In [1]: import numpy as np

In [2]: from numpy import linalg as LA

In [3]: np.set_printoptions(precision=2, suppress=True, linewidth=160)

In [4]: tidy = lambda a: np.round(a, 2) + 0

In [5]: data = np.load("sample10.npy")

In [6]: data
Out[6]: 
array([[ -0.7,   0.8,  -1.5],
       [ -0.4,   0.7,  -2.1],
       [ -1.4,  -0.8,  -2.5],
       [ -0.6,  -1.3,  -1.3],
       [ 30. , -48. ,   4. ],
       [ -0.3,   0.9,  -0.8],
       [ -1.2,  -0.3,   1.4],
       [ -0.3,   0. ,   1. ],
       [ -0.6,   0.2,  -0.7],
       [ -0.4,  -1.4,   1.6],
       [  0.3,  -0.5,   1.2],
       [  0.7,  -1.4,   0.8],
       [  0.7,  -0.3,   0.9],
       [  0.6,  -1.4,   0. ],
       [  1. ,   0.7,   1. ],
       [  0.2,   0.2,   0.2],
       [  1.3,  -0.7,  -0.3],
       [  0. ,  -0.7,   1.8],
       [  1.3,  -2.2,   0.1],
       [  1.9,  -0.4,   0.8],
       [ -0.2,   0.8,   1.9]])

In [7]: # row 4 is much longer than the rest

In [8]: cen = (data - data.mean(axis=0)) / data.std(axis=0)

In [9]: tidy(cen.std(axis=0))
Out[9]: array([1., 1., 1.])

In [10]: coef = LA.lstsq(np.delete(cen, 0, axis=1), cen[:, 0])[0]

In [11]: np.abs(coef).argmax()
Out[11]: np.int64(0)

In [12]: tidy(coef)
Out[12]: array([-0.97,  0.04])

In [13]: tidy(1 - np.var(cen[:, 0] - np.delete(cen, 0, axis=1) @ coef))
Out[13]: np.float64(0.98)

In [14]: z = data[:, 2] > np.median(data[:, 2])

In [15]: r0 = data[z].mean(axis=0) - data[~z].mean(axis=0)

In [16]: tidy((((data - data.mean(axis=0)) @ r0 > 0) == z).mean())
Out[16]: np.float64(0.62)

In [17]: d = LA.norm(data[:, None] - data[None], axis=-1)

In [18]: np.unravel_index(d.round(6).argmax(), d.shape)
Out[18]: (np.int64(0), np.int64(4))

In [19]: (d + 1e9 * np.eye(21)).round(6).argmin(axis=1)
Out[19]: array([ 1,  0,  3,  2, 18,  8,  7, 10,  5, 17, 12, 13, 10, 11, 12,  7, 13, 10, 13, 12,  7])

In [20]: LA.matrix_rank(d ** 2)
Out[20]: np.int64(5)

In [21]: r0 = np.array([2, -1, 2, 3, 0, 3, -1]) + 0.5

In [22]: E = np.outer(r0, r0) / (r0 @ r0)

In [23]: tidy(E)
Out[23]: 
array([[ 0.17, -0.03,  0.17,  0.23,  0.03,  0.23, -0.03],
       [-0.03,  0.01, -0.03, -0.05, -0.01, -0.05,  0.01],
       [ 0.17, -0.03,  0.17,  0.23,  0.03,  0.23, -0.03],
       [ 0.23, -0.05,  0.23,  0.32,  0.05,  0.32, -0.05],
       [ 0.03, -0.01,  0.03,  0.05,  0.01,  0.05, -0.01],
       [ 0.23, -0.05,  0.23,  0.32,  0.05,  0.32, -0.05],
       [-0.03,  0.01, -0.03, -0.05, -0.01, -0.05,  0.01]])

In [24]: print([round(float(x), 2) for x in LA.svd(E, compute_uv=False)[:3]])
[1.0, 0.0, 0.0]

In [25]: print(LA.matrix_rank(E, rtol=0.1))
1

In [26]: LA.cond(E) > 100
Out[26]: np.True_
